>>> import numpy as np
>>> import numpy.linalg as la
>>> np.set_printoptions(precision=3, suppress=True, linewidth=200, floatmode="fixed")
>>> tidy = lambda a: np.round(a, 3) + 0
>>> B = np.array([[-2, -1, 3], [-3, -1, -1], [0, 2, -3]])
>>> E = np.tril(B)
>>> E
array([[-2,  0,  0],
       [-3, -1,  0],
       [ 0,  2, -3]])
>>> vec = np.array([4, 1, 5])
>>> a = np.maximum(E @ vec, 0)
>>> np.maximum(E @ vec, 0) - np.maximum(-E @ vec, 0)
array([ -8, -13, -13])
>>> tidy(np.tanh(E @ vec))
array([-1.000, -1.000, -1.000])
>>> E * (a > 1e-9)[:, None]
array([[0, 0, 0],
       [0, 0, 0],
       [0, 0, 0]])
>>> a
array([0, 0, 0])
>>> ev, vecs = la.eig(E)
>>> tidy(np.sort(la.eigvals(E @ E)))
array([1.000, 4.000, 9.000])
>>> ev
array([-3.000, -1.000, -2.000])
>>> tidy(np.sort(la.eigvals(la.inv(E))))
array([-1.000, -0.500, -0.333])
>>> E @ vecs[:, 0] - ev[0] * vecs[:, 0]
array([0.000, 0.000, 0.000])
>>> t3 = np.stack([E, 2 * E, E[::-1]])
>>> tidy(la.norm(t3, axis=(1, 2)))
array([ 5.196, 10.392,  5.196])
>>> np.einsum("bij,cij->bc", t3, t3)
array([[ 27,  54,  10],
       [ 54, 108,  20],
       [ 10,  20,  27]])
>>> t3.sum(axis=0)
array([[ -6,   2,  -3],
       [-12,  -4,   0],
       [ -2,   6,  -9]])
>>> Q, _ = la.qr(np.array([[0.9, -1.2, 0.4, -0.7],
...     [0.1, -0.1, 1.8, -0.6],
...     [-0.8, 0.8, 0.2, -0.9],
...     [0.9, -1.0, -2.5, -1.1]]))
>>> ev = np.array([4, 3, 1, 4])
>>> J = Q @ np.diag(ev) @ Q.T
>>> tidy(J)
array([[ 3.311, -0.355, -0.263,  0.495],
       [-0.355,  2.483,  0.787,  1.222],
       [-0.263,  0.787,  3.263, -0.480],
       [ 0.495,  1.222, -0.480,  2.943]])
>>> B = la.inv(J)
>>> np.allclose(B, J.T)
False
>>> tidy(J @ B)
array([[1.000, 0.000, 0.000, 0.000],
       [0.000, 1.000, 0.000, 0.000],
       [0.000, 0.000, 1.000, 0.000],
       [0.000, 0.000, 0.000, 1.000]])
>>> tidy(la.cond(J))
np.float64(4.0)
>>> arr = np.load("a.npy")
>>> arr
array([[ 0.000,  0.000,  0.000, -2.000],
       [ 0.000,  0.000, -1.000, -2.000],
       [ 0.000, -1.000,  0.000,  0.000],
       [-2.000, -2.000,  0.000,  0.000]])
>>> t3 = np.stack([arr, -3 * arr, arr[::-1]])
>>> la.matrix_rank(t3.reshape(3, -1))
np.int64(2)
>>> t3.shape
(3, 4, 4)
>>> (t3 @ arr.T).shape
(3, 4, 4)
>>> tidy(la.det(t3))
array([  4.000, 324.000,   4.000])
>>> t3.sum(axis=0)
array([[-2.000, -2.000,  0.000,  4.000],
       [ 0.000, -1.000,  2.000,  4.000],
       [ 0.000,  2.000, -1.000, -2.000],
       [ 4.000,  4.000,  0.000, -2.000]])
>>> W0 = np.array([[0.4, 0.3], [0.2, 0.6], [0.7, 1.1], [1.8, 0.5]])
>>> B = np.array([[1, 1], [2, 1]])
>>> tidy(np.einsum("ij,ij->i", W0, W0))
array([0.250, 0.400, 1.700, 3.490])
>>> tidy(np.einsum("ik,kj->ij", W0, B))
array([[1.000, 0.700],
       [1.400, 0.800],
       [2.900, 1.800],
       [2.800, 2.300]])
>>> np.einsum("ij->j", W0)
array([3.100, 2.500])
>>> tidy(B.T @ W0.T)
array([[1.000, 1.400, 2.900, 2.800],
       [0.700, 0.800, 1.800, 2.300]])
>>> np.vstack([W0, B.T]).shape
(6, 2)
>>> hat = W0 @ la.solve(W0.T @ W0, W0.T)
>>> np.trace(hat)
np.float64(2.0)
>>> tidy(np.diag(hat))
array([0.052, 0.268, 0.713, 0.968])
>>> tidy(la.eigvalsh(hat))
array([0.000, 0.000, 1.000, 1.000])
>>> vec = np.array([3, 0])
>>> rhs = W0 @ vec
>>> tidy(la.lstsq(W0, rhs)[0])
array([3.000, 0.000])
>>> tidy(rhs)
array([1.200, 0.600, 2.100, 5.400])
>>> rng = np.random.default_rng(4837)
>>> rhs = rhs + 0.1 * rng.normal(size=4)
>>> tidy(rhs)
array([1.106, 0.548, 2.245, 5.471])
>>> c, *_ = la.lstsq(W0, rhs)
>>> c.round()
array([3.000, 0.000])
>>> tidy(c)
array([3.023, 0.049])
>>> [int(la.matrix_rank(la.matrix_power(E, p))) for p in range(1, 4)]
[3, 3, 3]
>>> la.matrix_rank(E - E[0, 0] * np.eye(3))
np.int64(2)
>>> E @ E
array([[ 4,  0,  0],
       [ 9,  1,  0],
       [-6, -8,  9]])
>>> np.prod(np.diag(E)), tidy(la.det(E))
(np.int64(-6), np.float64(-6.0))
>>> tidy(np.sort(la.eigvals(E)))
array([-3.000, -2.000, -1.000])
>>> B = E / la.norm(E, axis=1, keepdims=True)
>>> C2 = B @ B.T
>>> np.argwhere(np.triu(np.abs(C2) > 0.95, 1))
array([], shape=(0, 2), dtype=int64)
>>> (C2 - 2 * np.eye(3)).round(6).argmax(axis=1)
array([1, 0, 0])
>>> (np.abs(C2) > 0.9).astype(int)
array([[1, 1, 0],
       [1, 1, 0],
       [0, 0, 1]])
>>> np.degrees(np.arccos(np.clip(C2[2, 0], -1, 1)))
np.float64(90.0)
